In [1]: import numpy as np

In [2]: import numpy.linalg as la

In [3]: np.set_printoptions(precision=2, suppress=True, linewidth=140)

In [4]: s = 5 * 0.5 ** np.arange(5)

In [5]: O, _ = la.qr(np.array([[-1.2, -1.1, 0.7, 0.5, -0.9],
   ...:     [0.7, -0.9, -0.7, -0.2, 0.5],
   ...:     [-0.6, 1.2, -2.0, 0.0, 0.9],
   ...:     [1.0, 1.6, -0.2, -0.7, -0.9],
   ...:     [0.0, 1.3, 1.4, -0.3, 1.5]]))

In [6]: rng = np.random.default_rng(872019)

In [7]: m1 = rng.normal(size=(15, 5)) * s @ O

In [8]: m1
Out[8]: 
array([[ 0.31,  1.86, -0.63,  0.33,  0.36],
       [-4.8 , -1.38,  1.3 , -2.25, -2.52],
       [ 0.66, -1.37,  1.74,  2.19,  0.09],
       [-0.03, -0.59,  0.49,  0.15, -0.5 ],
       [-1.07,  0.06,  0.32, -0.02, -0.76],
       [-0.55, -0.61,  1.01, -0.87, -1.05],
       [-8.42, -1.75,  2.21, -6.75, -4.37],
       [ 2.39,  1.4 , -1.33,  2.52,  1.15],
       [-3.72,  0.41,  3.53,  1.02, -3.33],
       [-0.14, -3.6 , -0.64, -6.87, -0.62],
       [ 0.94,  2.06, -0.68,  2.25,  0.77],
       [-0.46, -0.21,  0.4 , -2.49, -1.66],
       [ 1.61, -3.29, -0.36, -4.44,  0.84],
       [-5.27,  0.65,  1.4 , -1.26, -2.86],
       [ 3.6 , -0.63,  1.49,  2.43,  0.22]])

In [9]: cen = m1 - m1.mean(axis=0)

In [10]: left, s, Vh = la.svd(cen, full_matrices=False)

In [11]: np.round((s ** 2).sum() ** 2 / (s ** 4).sum(), 2)
Out[11]: np.float64(1.98)

In [12]: Vh[0] * np.sign(Vh[0, np.abs(Vh[0]).argmax()])
Out[12]: array([ 0.68,  0.19, -0.14,  0.6 ,  0.34])

In [13]: np.abs(Vh[0]).argmax()
Out[13]: np.int64(0)

In [14]: np.abs(left[:, 0]).argmax()
Out[14]: np.int64(6)

In [15]: s
Out[15]: array([15.84, 10.16,  4.83,  2.11,  0.9 ])

In [16]: (np.sign(left[:, 0]) == np.sign(left[0, 0])).astype(int)
Out[16]: array([1, 0, 1, 1, 1, 1, 0, 1, 0, 0, 1, 0, 0, 0, 1])

In [17]: basis = m1[[1, 5]].astype(float)

In [18]: for _ in range(3):
    ...:     lab = la.norm(m1[:, None] - basis, axis=-1).argmin(axis=1)
    ...:     basis = np.array([m1[lab == j].mean(axis=0) for j in range(2)])
    ...: 

In [19]: lab
Out[19]: array([1, 0, 1, 1, 1, 1, 0, 1, 0, 1, 1, 1, 1, 0, 1])

In [20]: basis[1] - basis[0]
Out[20]: array([ 6.21,  0.07, -1.95,  1.87,  3.16])

In [21]: basis
Out[21]: 
array([[-5.55, -0.52,  2.11, -2.31, -3.27],
       [ 0.66, -0.45,  0.16, -0.44, -0.11]])

In [22]: O, R = la.qr(m1)

In [23]: O.shape, R.shape
Out[23]: ((15, 5), (5, 5))

In [24]: np.trace(O @ O.T)
Out[24]: np.float64(5.0)

In [25]: np.abs(np.diag(R))
Out[25]: array([12.65,  6.38,  4.25,  4.35,  1.33])

In [26]: np.allclose(R.T @ R, m1.T @ m1)
Out[26]: True

In [27]: O @ R
Out[27]: 
array([[ 0.31,  1.86, -0.63,  0.33,  0.36],
       [-4.8 , -1.38,  1.3 , -2.25, -2.52],
       [ 0.66, -1.37,  1.74,  2.19,  0.09],
       [-0.03, -0.59,  0.49,  0.15, -0.5 ],
       [-1.07,  0.06,  0.32, -0.02, -0.76],
       [-0.55, -0.61,  1.01, -0.87, -1.05],
       [-8.42, -1.75,  2.21, -6.75, -4.37],
       [ 2.39,  1.4 , -1.33,  2.52,  1.15],
       [-3.72,  0.41,  3.53,  1.02, -3.33],
       [-0.14, -3.6 , -0.64, -6.87, -0.62],
       [ 0.94,  2.06, -0.68,  2.25,  0.77],
       [-0.46, -0.21,  0.4 , -2.49, -1.66],
       [ 1.61, -3.29, -0.36, -4.44,  0.84],
       [-5.27,  0.65,  1.4 , -1.26, -2.86],
       [ 3.6 , -0.63,  1.49,  2.43,  0.22]])

In [28]: vec = np.array([1, 2, 1, 1, 1])

In [29]: target = m1 @ vec

In [30]: la.solve(m1.T @ m1, m1.T @ target)
Out[30]: array([1., 2., 1., 1., 1.])

In [31]: target = target + 0.3 * rng.normal(size=15)

In [32]: target
Out[32]: array([  4.47, -11.42,   1.93,  -1.39,  -1.6 ,  -2.69, -21.19,   7.37,  -1.47, -15.18,   7.51,  -4.69,  -9.17,  -6.51,   6.88])

In [33]: coef, *_ = la.lstsq(m1, target)

In [34]: coef.round()
Out[34]: array([1., 2., 1., 1., 1.])

In [35]: round(float(la.norm(target - m1 @ coef)), 2)
Out[35]: 0.74

In [36]: la.norm(m1, axis=1).argmax()
Out[36]: np.int64(6)

In [37]: round(float(la.norm(m1, "nuc")), 2)
Out[37]: 35.9

In [38]: np.round(la.norm(m1, 1), 2), round(la.norm(m1, np.inf), 2)
Out[38]: (np.float64(35.83), np.float64(23.5))

In [39]: la.norm(m1, axis=0)
Out[39]: array([12.65,  6.49,  5.56, 12.22,  7.25])

In [40]: feats = np.loadtxt("x.csv", delimiter=",")

In [41]: feats
Out[41]: 
array([[-16.42,  -2.7 ,  10.16,   3.69,   2.5 ],
       [ -6.95,  14.07,  -7.65,  -0.03,  -9.75],
       [ -6.77,  -9.72,   6.52,  -1.29,  14.68],
       [  9.33,  -9.57,   0.44,  14.09,  -4.75],
       [  9.78,  -3.31,   2.88,  14.76,   8.21],
       [  7.04,  -4.62,  -7.3 ,  15.59,  -5.71],
       [ 12.99,  -9.14,  -6.72,   4.05,  -9.29],
       [ -2.54,  -7.03,  14.25, -11.15,   4.08],
       [ -1.83,   9.79,  -3.34,  11.86, -12.21],
       [-16.69,  -3.11,  -8.58,   5.92,  -1.73],
       [-11.12,  -6.35,  14.62,   1.22,   4.56],
       [ -7.36, -10.89,   8.98,  10.7 ,  -5.67],
       [ 10.74,   4.39,  -7.66,   1.97, -14.23],
       [ -3.09,  -2.05, -18.57,   5.7 ,  -2.97],
       [ -4.46,   5.6 ,  -9.79,  11.88,  10.57],
       [ 15.39,  -1.68,  -8.73,  -0.09,  -9.17],
       [-11.43,   3.07,   7.37,  -4.2 , -13.72]])

In [42]: dist = la.norm(feats[:, None] - feats[None], axis=-1)

In [43]: dist.mean(axis=1).argmax()
Out[43]: np.int64(7)

In [44]: (dist + 1e9 * np.eye(17)).round(6).argmin(axis=1)
Out[44]: array([10,  8, 10,  5,  3,  3, 15, 10,  1, 13,  0, 10, 15,  9, 13,  6,  0])

In [45]: dist[8].round(6).argsort(kind="stable")[:4]
Out[45]: array([ 8,  1, 12,  5])

In [46]: hat = feats @ la.solve(feats.T @ feats, feats.T)

In [47]: np.diag(hat)
Out[47]: array([0.22, 0.28, 0.23, 0.27, 0.4 , 0.22, 0.29, 0.21, 0.37, 0.43, 0.19, 0.36, 0.19, 0.42, 0.39, 0.2 , 0.34])

In [48]: cen = feats - feats.mean(axis=0)

In [49]: left, s, Vh = la.svd(cen, full_matrices=False)

In [50]: la.matrix_rank(cen)
Out[50]: np.int64(5)

In [51]: np.searchsorted(np.cumsum(s ** 2) / (s ** 2).sum(), 0.9) + 1
Out[51]: np.int64(4)

In [52]: Vh[0] * np.sign(Vh[0, np.abs(Vh[0]).argmax()])
Out[52]: array([-0.6 , -0.19,  0.62, -0.24,  0.41])

In [53]: s ** 2 / (s ** 2).sum()
Out[53]: array([0.44, 0.23, 0.17, 0.09, 0.06])

In [54]: s
Out[54]: array([51.77, 37.99, 32.59, 24.16, 19.61])

In [55]: round(float((s ** 2).sum() ** 2 / (s ** 4).sum()), 2)
Out[55]: 3.48

In [56]: vec = np.array([4, 2, 1, 1, 3])

In [57]: target = feats @ vec

In [58]: la.lstsq(feats, target)[0]
Out[58]: array([4., 2., 1., 1., 3.])

In [59]: np.round(la.pinv(feats) @ feats, 2) + 0
Out[59]: 
array([[1., 0., 0., 0., 0.],
       [0., 1., 0., 0., 0.],
       [0., 0., 1., 0., 0.],
       [0., 0., 0., 1., 0.],
       [0., 0., 0., 0., 1.]])

In [60]: target = target + 0.3 * rng.normal(size=17)

In [61]: target
Out[61]: 
array([-49.62, -37.08,   2.21,  18.69,  75.08,  10.49,   3.46,  -8.47, -15.67, -80.78, -27.61, -48.87,   3.59, -38.63,  27.8 ,  21.98,
       -77.66])

In [62]: coef, *_ = la.lstsq(feats, target)

In [63]: round(float(la.norm(target - feats @ coef)), 2)
Out[63]: 1.17

In [64]: coef
Out[64]: array([4.01, 2.01, 1.01, 1.02, 3.  ])

In [65]: np.round(feats.T @ (target - feats @ coef), 2) + 0
Out[65]: array([0., 0., 0., 0., 0.])

In [66]: coef.round()
Out[66]: array([4., 2., 1., 1., 3.])

In [67]: [round(float(la.norm(la.solve(feats.T @ feats + lam * np.eye(5), feats.T @ target))), 2) for lam in (0, 1, 10, 100)]
Out[67]: [5.59, 5.58, 5.5, 4.88]

In [68]: K = np.load("w.npy")

In [69]: K
Out[69]: 
array([[ 6,  6,  6],
       [ 8,  8,  8],
       [-2, -2, -2],
       [ 1,  1,  1],
       [-5, -5, -5],
       [ 2,  2,  2],
       [-4, -4, -4]])

In [70]: # rows and columns are dependent

In [71]: rk = la.matrix_rank(K)

In [72]: rk
Out[72]: np.int64(1)

In [73]: ns = la.svd(K)[2][rk:].T

In [74]: np.allclose(K @ ns, 0)
Out[74]: True

In [75]: [int(la.matrix_rank(np.delete(K, i, axis=0))) for i in range(7)]
Out[75]: [1, 1, 1, 1, 1, 1, 1]

In [76]: [int(la.matrix_rank(K[:i])) for i in range(1, len(K) + 1)]
Out[76]: [1, 1, 1, 1, 1, 1, 1]

In [77]: E = np.loadtxt("run19.csv", delimiter=",")

In [78]: E
Out[78]: 
array([[0., 0., 0., 1., 0.],
       [0., 0., 0., 0., 1.],
       [0., 0., 0., 0., 0.],
       [0., 0., 1., 0., 0.],
       [1., 0., 0., 0., 0.]])

In [79]: E.sum(axis=1)
Out[79]: array([1., 1., 0., 1., 1.])

In [80]: la.matrix_rank(E)
Out[80]: np.int64(4)

In [81]: E.shape
Out[81]: (5, 5)

In [82]: np.abs(E).max()
Out[82]: np.float64(1.0)

In [83]: la.svd(E, compute_uv=False)
Out[83]: array([1., 1., 1., 1., 0.])

In [84]: E - E[0]
Out[84]: 
array([[ 0.,  0.,  0.,  0.,  0.],
       [ 0.,  0.,  0., -1.,  1.],
       [ 0.,  0.,  0., -1.,  0.],
       [ 0.,  0.,  1., -1.,  0.],
       [ 1.,  0.,  0., -1.,  0.]])

In [85]: E.mean(axis=0)
Out[85]: array([0.2, 0. , 0.2, 0.2, 0.2])

In [86]: round(la.norm(E), 2)
Out[86]: np.float64(2.0)

In [87]: J = np.load("case13.npy")

In [88]: J
Out[88]: 
array([[-1.3, -0.6, -1.4],
       [ 2.3, -0.7,  0.3],
       [-0.2,  0.6, -1.3],
       [-0.6, -1.2, -0.8],
       [ 1.4,  0.3, -0.8],
       [-0.6, -1.3,  1. ],
       [ 3.5,  0.5,  8. ],
       [-1.9, -1. , -0.3],
       [ 1. ,  1.9, -1.2],
       [ 0.8,  0. ,  0.3],
       [-0.9, -1.7,  1. ],
       [-0.3, -0.7, -1. ],
       [-1.3,  0.8, -0.1],
       [ 0. ,  0.8,  0.7],
       [ 0.1, -1. ,  0.4],
       [ 0.4,  0.3,  0. ],
       [ 1.3,  2.9,  0. ],
       [-0.9, -1.3,  0.7],
       [ 1.5, -1.4,  1.1],
       [-0.3,  1.1, -1.3],
       [ 0.4,  2.1, -1.3],
       [-1.2,  0.9, -0.7],
       [-0.4, -0.3, -0.1],
       [ 2.1, -0.9, -1.1]])

In [89]: t = np.radians(57)

In [90]: R = np.eye(3)

In [91]: R[1, 1] = R[0, 0] = np.cos(t)

In [92]: R[1, 0], R[0, 1] = -np.sin(t), np.sin(t)

In [93]: R
Out[93]: 
array([[ 0.54,  0.84,  0.  ],
       [-0.84,  0.54,  0.  ],
       [ 0.  ,  0.  ,  1.  ]])

In [94]: B = J @ R.T

In [95]: np.allclose(la.norm(J, axis=1), la.norm(B, axis=1))
Out[95]: True

In [96]: np.allclose(J @ J.T, B @ B.T)
Out[96]: True

In [97]: round(la.det(R), 2), round(np.trace(R), 2)
Out[97]: (np.float64(1.0), np.float64(2.09))

In [98]: np.abs(B - J).max(axis=0)
Out[98]: array([1.86, 3.16, 0.  ])

In [99]: la.svd(J, compute_uv=False), la.svd(B, compute_uv=False)
Out[99]: (array([9.78, 6.38, 4.48]), array([9.78, 6.38, 4.48]))

In [100]: r0 = np.array([-7, 0])

In [101]: np.polyval(r0, J[14])
Out[101]: array([-0.7,  7. , -2.8])

In [102]: np.convolve(J[14], r0)
Out[102]: array([-0.7,  7. , -2.8,  0. ])

In [103]: vec = np.array([0, 0, 1])

In [104]: target = J @ vec

In [105]: target
Out[105]: 
array([-1.4,  0.3, -1.3, -0.8, -0.8,  1. ,  8. , -0.3, -1.2,  0.3,  1. , -1. , -0.1,  0.7,  0.4,  0. ,  0. ,  0.7,  1.1, -1.3, -1.3, -0.7,
       -0.1, -1.1])

In [106]: np.round(la.solve(J.T @ J, J.T @ target), 2) + 0
Out[106]: array([0., 0., 1.])

In [107]: np.round(la.lstsq(J, target)[0], 2) + 0
Out[107]: array([0., 0., 1.])

In [108]: target = target + 0.02 * rng.normal(size=24)

In [109]: target
Out[109]: 
array([-1.43,  0.28, -1.28, -0.79, -0.8 ,  0.99,  7.98, -0.27, -1.23,  0.28,  0.99, -1.  , -0.09,  0.68,  0.42, -0.01,  0.03,  0.68,  1.1 ,
       -1.32, -1.32, -0.69, -0.05, -1.09])

In [110]: coef, *_ = la.lstsq(J, target)

In [111]: coef.round()
Out[111]: array([-0., -0.,  1.])

In [112]: np.round(J.T @ (target - J @ coef), 2) + 0
Out[112]: array([0., 0., 0.])

In [113]: cen = J - J.mean(axis=0)

In [114]: left, s, Vh = la.svd(cen, full_matrices=False)

In [115]: s
Out[115]: array([9.74, 6.37, 4.44])

In [116]: la.matrix_rank(cen)
Out[116]: np.int64(3)

In [117]: lab = J[:, 2] > np.median(J[:, 2])

In [118]: r0 = J[lab].mean(axis=0) - J[~lab].mean(axis=0)

In [119]: np.round((((J - J.mean(axis=0)) @ r0 > 0) == lab).mean(), 2)
Out[119]: np.float64(0.92)

In [120]: lab.astype(int)
Out[120]: array([0, 1, 0, 0, 0, 1, 1, 0, 0, 1, 1, 0, 0, 1, 1, 1, 1, 1, 1, 0, 0, 0, 0, 0])

In [121]: np.argsort(-np.abs(r0).round(6), kind="stable")
Out[121]: array([2, 0, 1])

In [122]: M = np.diag(5 * np.array([-3, -3])) + np.array([[1, -1], [-5, -2]])

In [123]: M
Out[123]: 
array([[-14,  -1],
       [ -5, -17]])

In [124]: vec = np.array([-2, 0])

In [125]: M * vec
Out[125]: 
array([[28,  0],
       [10,  0]])

In [126]: M @ (2 * vec)
Out[126]: array([56, 20])

In [127]: def softmax(z):
     ...:     e = np.exp(z - z.max(axis=-1, keepdims=True))
     ...:     return e / e.sum(axis=-1, keepdims=True)
     ...: 

In [128]: np.round(softmax(M[0] + -1), 2) + 0
Out[128]: array([0., 1.])

In [129]: softmax(M).sum(axis=1)
Out[129]: array([1., 1.])

In [130]: np.round(softmax(M[0]), 2) + 0
Out[130]: array([0., 1.])

In [131]: S = M @ M.T / np.sqrt(2)

In [132]: softmax(S).round(6).argmax(axis=1)
Out[132]: array([0, 1])

In [133]: softmax(S)[0] @ M
Out[133]: array([-14.,  -1.])

In [134]: data = np.load("sample11.npy")

In [135]: data
Out[135]: 
array([[-1,  0,  0],
       [ 0, -1,  0],
       [ 0,  0,  1]])

In [136]: r0, r1 = data[1], data[0]

In [137]: r0 @ r1
Out[137]: np.int64(0)

In [138]: pr = (r0 @ r1) / (r0 @ r0) * r0

In [139]: r1 - pr
Out[139]: array([-1.,  0.,  0.])

In [140]: pr
Out[140]: array([ 0., -0.,  0.])

In [141]: (r1 - pr) @ r0
Out[141]: np.float64(0.0)

In [142]: la.matrix_rank(np.outer(r0, r1))
Out[142]: np.int64(1)

In [143]: round(la.norm(r0 + r1) ** 2 + la.norm(r0 - r1) ** 2, 2)
Out[143]: np.float64(4.0)
